% python3 -q
>>> import numpy as np
>>> from numpy import linalg as LA
>>> np.set_printoptions(precision=2, suppress=True, linewidth=120, legacy="1.25")
>>> m1 = np.loadtxt("arr.csv", delimiter=",")
>>> m1
array([[ 0.16, -0.03, -0.1 ,  1.07],
       [-0.03, -0.05, -0.24,  0.44],
       [-0.1 , -0.24,  1.21,  0.79],
       [ 1.07,  0.44,  0.79,  0.69]])
>>> vals, vecs = LA.eigh(m1)
>>> round(float(vals.sum()), 2), round(float(np.trace(m1)), 2)
(2.0, 2.0)
>>> (vals > 1e-8).sum(), (vals < -1e-8).sum()
(2, 1)
>>> vals.round(2) + 0
array([-1.,  0.,  1.,  2.])
>>> np.unique(vals.round(6) + 0, return_counts=True)[1]
array([1, 1, 1, 1])
>>> x0 = np.array([9, -6, 6, -2])
>>> np.sign((m1 @ x0).round(6))
array([-1., -1.,  1.,  1.])
>>> np.einsum("ij,j->i", m1, x0)
array([-1.16, -2.29,  6.18, 10.27])
>>> m1 @ (2 * x0)
array([-2.33, -4.58, 12.36, 20.54])
>>> F = np.load("a.npy")
>>> F
array([[0, 0, 0, 0, 0, 0, 0],
       [2, 0, 0, 0, 0, 0, 0],
       [0, 0, 0, 2, 0, 0, 0],
       [0, 0, 0, 0, 0, 0, 0],
       [0, 0, 2, 0, 0, 0, 0],
       [0, 2, 0, 0, 0, 0, 0],
       [0, 0, 0, 0, 0, 2, 0]])
>>> np.flatnonzero(LA.matrix_power((F != 0) + (F.T != 0) + np.eye(7), 7)[6])
array([0, 1, 5, 6])
>>> (LA.matrix_power((F != 0) + (F.T != 0) + np.eye(7), 7) > 0).astype(int)
array([[1, 1, 0, 0, 0, 1, 1],
       [1, 1, 0, 0, 0, 1, 1],
       [0, 0, 1, 1, 1, 0, 0],
       [0, 0, 1, 1, 1, 0, 0],
       [0, 0, 1, 1, 1, 0, 0],
       [1, 1, 0, 0, 0, 1, 1],
       [1, 1, 0, 0, 0, 1, 1]])
>>> X = np.load("out9.npy")
>>> X
array([[ 0.43, -3.94,  3.56],
       [ 0.59, -4.98,  4.44],
       [ 0.09, -0.98,  0.98],
       [ 0.13, -1.04,  0.95],
       [ 0.55, -5.03,  4.49],
       [-0.02, -0.04,  0.  ],
       [ 0.29, -2.  ,  1.89],
       [ 0.15, -2.  ,  1.86],
       [ 0.05, -1.06,  0.88],
       [ 0.27, -2.  ,  1.74],
       [ 0.24, -1.98,  1.93],
       [ 0.03,  0.09, -0.05],
       [ 0.29, -2.97,  2.75],
       [ 0.52, -5.03,  4.5 ],
       [ 0.39, -4.03,  3.64],
       [ 0.18, -1.05,  0.87],
       [ 0.28, -2.97,  2.71],
       [ 0.53, -5.06,  4.46],
       [ 0.52, -5.09,  4.56],
       [ 0.17, -0.96,  0.85],
       [ 0.1 , -0.99,  0.88],
       [ 0.21, -0.97,  0.93],
       [ 0.26, -2.11,  1.72],
       [ 0.57, -5.08,  4.51],
       [ 0.48, -5.01,  4.54],
       [ 0.07, -1.  ,  0.97],
       [ 0.47, -4.08,  3.62],
       [ 0.38, -3.98,  3.67],
       [ 0.43, -3.95,  3.65],
       [ 0.16, -2.03,  1.8 ],
       [ 0.39, -5.01,  4.46],
       [ 0.19, -3.01,  2.67],
       [ 0.23, -2.99,  2.68],
       [ 0.41, -3.94,  3.63],
       [ 0.21, -2.02,  1.85],
       [ 0.4 , -3.96,  3.51],
       [ 0.47, -5.03,  4.52],
       [ 0.18, -1.05,  0.86],
       [ 0.44, -4.96,  4.47],
       [ 0.31, -3.05,  2.68],
       [ 0.28, -2.99,  2.69]])
>>> x0 = np.array([0, 0, 3, 1, 2, 2, 1])
>>> np.sign((F @ x0).round(6))
array([0, 0, 1, 0, 1, 0, 1])
>>> F @ (2 * x0)
array([ 0,  0,  4,  0, 12,  0,  8])
>>> np.einsum("ij,j->i", F, x0)
array([0, 0, 2, 0, 6, 0, 4])
>>> F @ np.ones(7)
array([0., 2., 2., 0., 2., 2., 2.])
>>> (F * x0).sum(axis=1)
array([0, 0, 2, 0, 6, 0, 4])
>>> LA.norm(F @ x0) <= LA.norm(F, 2) * LA.norm(x0) + 1e-9
True
>>> labels = X[:, 0] > np.median(X[:, 0])
>>> r0 = X[labels].mean(axis=0) - X[~labels].mean(axis=0)
>>> r0
array([ 0.28, -2.73,  2.46])
>>> np.argsort(-np.abs(r0).round(6), kind="stable")
array([1, 2, 0])
>>> rng = np.random.default_rng(3196)
>>> labels = rng.permutation(4)
>>> labels
array([0, 3, 2, 1])
>>> out = m1[labels][:, labels]
>>> round(LA.det(out), 2), round(float(LA.det(m1[labels])), 2)
(-0.0, 0.0)
>>> np.round(np.sort(np.abs(LA.eigvals(out))), 2) + 0
array([0., 1., 1., 2.])
>>> np.diag(out)
array([ 0.16,  0.69,  1.21, -0.05])
>>> A = np.load("layer18.npy")
>>> A
array([[ 0.,  1., -2., -2.,  0.,  2., -1.,  0.,  0.,  0.,  0.],
       [ 2.,  2.,  1., -1., -1.,  0.,  0.,  0.,  0.,  0.,  0.],
       [ 1.,  1., -1.,  0., -2.,  1., -2.,  0.,  0.,  0.,  0.],
       [-1.,  1.,  2., -1.,  2., -2.,  0.,  0.,  0.,  0.,  0.],
       [-2., -1.,  0.,  2., -2., -2., -2.,  0.,  0.,  0.,  0.],
       [ 0.,  2., -1., -2., -1., -2., -1.,  0.,  0.,  0.,  0.],
       [-2., -1., -2.,  1.,  1.,  2.,  0.,  0.,  0.,  0.,  0.],
       [ 0.,  0.,  0.,  0.,  0.,  0.,  0.,  5., -5., -1., -9.],
       [ 0.,  0.,  0.,  0.,  0.,  0.,  0.,  1.,  6.,  4.,  3.],
       [ 0.,  0.,  0.,  0.,  0.,  0.,  0., -2.,  2., -6.,  9.],
       [ 0.,  0.,  0.,  0.,  0.,  0.,  0.,  3.,  9., -1., -1.]])
>>> round(LA.det(A), 2)
584970.0
>>> A @ A
array([[   4.,    3.,   -1.,   -4.,   -4.,   -4.,    2.,    0.,    0.,    0.,    0.],
       [   8.,    7.,   -5.,   -7.,   -4.,    9.,   -2.,    0.,    0.,    0.,    0.],
       [   9.,    8.,    3.,  -11.,    2.,   -1.,    4.,    0.,    0.,    0.,    0.],
       [   1.,   -4.,    1.,   10.,   -9.,    2.,   -5.,    0.,    0.,    0.,    0.],
       [   4.,   -2.,   13.,    1.,    9.,   -4.,    8.,    0.,    0.,    0.,    0.],
       [   9.,   -1.,    3.,    1.,   -1.,    7.,    6.,    0.,    0.,    0.,    0.],
       [  -7.,   -2.,    5.,    2.,    3.,  -14.,    2.,    0.,    0.,    0.,    0.],
       [   0.,    0.,    0.,    0.,    0.,    0.,    0.,   -5., -138.,  -10.,  -60.],
       [   0.,    0.,    0.,    0.,    0.,    0.,    0.,   12.,   66.,   -4.,   42.],
       [   0.,    0.,    0.,    0.,    0.,    0.,    0.,   31.,   91.,   37.,  -39.],
       [   0.,    0.,    0.,    0.,    0.,    0.,    0.,   23.,   28.,   40.,   -8.]])
>>> (A != 0).astype(int)
array([[0, 1, 1, 1, 0, 1, 1, 0, 0, 0, 0],
       [1, 1, 1, 1, 1, 0, 0, 0, 0, 0, 0],
       [1, 1, 1, 0, 1, 1, 1, 0, 0, 0, 0],
       [1, 1, 1, 1, 1, 1, 0, 0, 0, 0, 0],
       [1, 1, 0, 1, 1, 1, 1, 0, 0, 0, 0],
       [0, 1, 1, 1, 1, 1, 1, 0, 0, 0, 0],
       [1, 1, 1, 1, 1, 1, 0, 0, 0, 0, 0],
       [0, 0, 0, 0, 0, 0, 0, 1, 1, 1, 1],
       [0, 0, 0, 0, 0, 0, 0, 1, 1, 1, 1],
       [0, 0, 0, 0, 0, 0, 0, 1, 1, 1, 1],
       [0, 0, 0, 0, 0, 0, 0, 1, 1, 1, 1]])
>>> np.flatnonzero(LA.matrix_power((A != 0) + (A.T != 0) + np.eye(11), 11)[4])
array([0, 1, 2, 3, 4, 5, 6])
